$ ipython --no-banner

In [1]: import numpy as np

In [2]: np.set_printoptions(precision=2, suppress=True, linewidth=200)

In [3]: F = np.loadtxt("x.csv", delimiter=",")

In [4]: print(F)
[[-0.96 -0.46  0.1 ]
 [ 0.52  0.15 -0.03]
 [ 0.36  0.1  -0.02]
 [-0.87 -0.34  0.07]
 [ 0.    0.    0.  ]
 [-1.   -0.69  0.17]
 [-0.96 -0.46  0.1 ]
 [ 1.    0.69 -0.17]
 [-0.81 -0.29  0.06]
 [-0.19 -0.05  0.01]
 [ 0.36  0.1  -0.02]
 [ 0.    0.    0.  ]
 [-0.74 -0.24  0.05]
 [-0.94 -0.42  0.09]
 [ 0.19  0.05 -0.01]
 [-0.81 -0.29  0.06]
 [ 0.36  0.1  -0.02]
 [ 1.    0.72 -0.18]
 [ 0.96  0.46 -0.1 ]
 [ 0.97  0.5  -0.11]
 [-0.87 -0.34  0.07]
 [-0.91 -0.38  0.08]
 [-0.52 -0.15  0.03]
 [-0.99 -0.57  0.13]]

In [5]: Xc = F - F.mean(axis=1)
---------------------------------------------------------------------------
ValueError                                Traceback (most recent call last)
Cell In[5], line 1
----> 1 Xc = F - F.mean(axis=1)

ValueError: operands could not be broadcast together with shapes (24,3) (24,) 

In [6]: Xc = F - F.mean(axis=0)

In [7]: Uu, s, vt = np.linalg.svd(Xc, full_matrices=False)

In [8]: print(np.round(Xc.mean(axis=0), 2) + 0)
[0. 0. 0.]

In [9]: print((np.sign(Uu[:, 0]) == np.sign(Uu[0, 0])).astype(int))
[1 0 0 1 0 1 1 0 1 0 0 0 1 1 0 1 0 0 0 0 1 1 1 1]

In [10]: print(np.round((s ** 2).sum() ** 2 / (s ** 4).sum(), 2))
1.02

In [11]: J = np.loadtxt("data.csv", delimiter=",")

In [12]: print(J)
[[ 0.29  0.64 -0.64]
 [ 0.35  0.47 -0.37]
 [-0.01 -0.34  0.42]
 [-0.56 -0.17 -0.26]
 [ 0.21  0.62 -0.65]
 [ 0.57  0.13  0.32]
 [ 0.12 -0.45  0.62]
 [ 0.    0.37 -0.47]
 [ 0.86  0.89 -0.7 ]
 [ 0.62  0.56 -0.26]
 [-0.48 -0.57  0.42]
 [ 0.13 -0.13  0.26]
 [ 0.09 -0.35  0.49]
 [ 0.82  0.04  0.69]
 [-0.87 -0.74  0.24]
 [ 0.37 -0.37  0.67]
 [ 0.89  0.89 -0.65]
 [-0.94 -0.88  0.47]
 [ 0.32  0.56 -0.52]
 [ 0.19  0.02  0.12]
 [-0.89 -0.54 -0.29]
 [-0.93 -0.86  0.4 ]
 [-0.95 -0.9   0.47]
 [-0.53  0.02 -0.45]
 [-0.81 -0.75  0.4 ]]

In [13]: Xc = J - J.mean(axis=0)

In [14]: vecs = np.linalg.svd(Xc)[2][:2]

In [15]: M2 = Xc - Xc @ vecs.T @ vecs

In [16]: print((Xc @ vecs.T).std(axis=0))
[0.84 0.45]

In [17]: print(np.diag(vecs.T @ vecs))
[0.81 0.46 0.73]

In [18]: print(M2.std(axis=0))
[0.02 0.03 0.02]
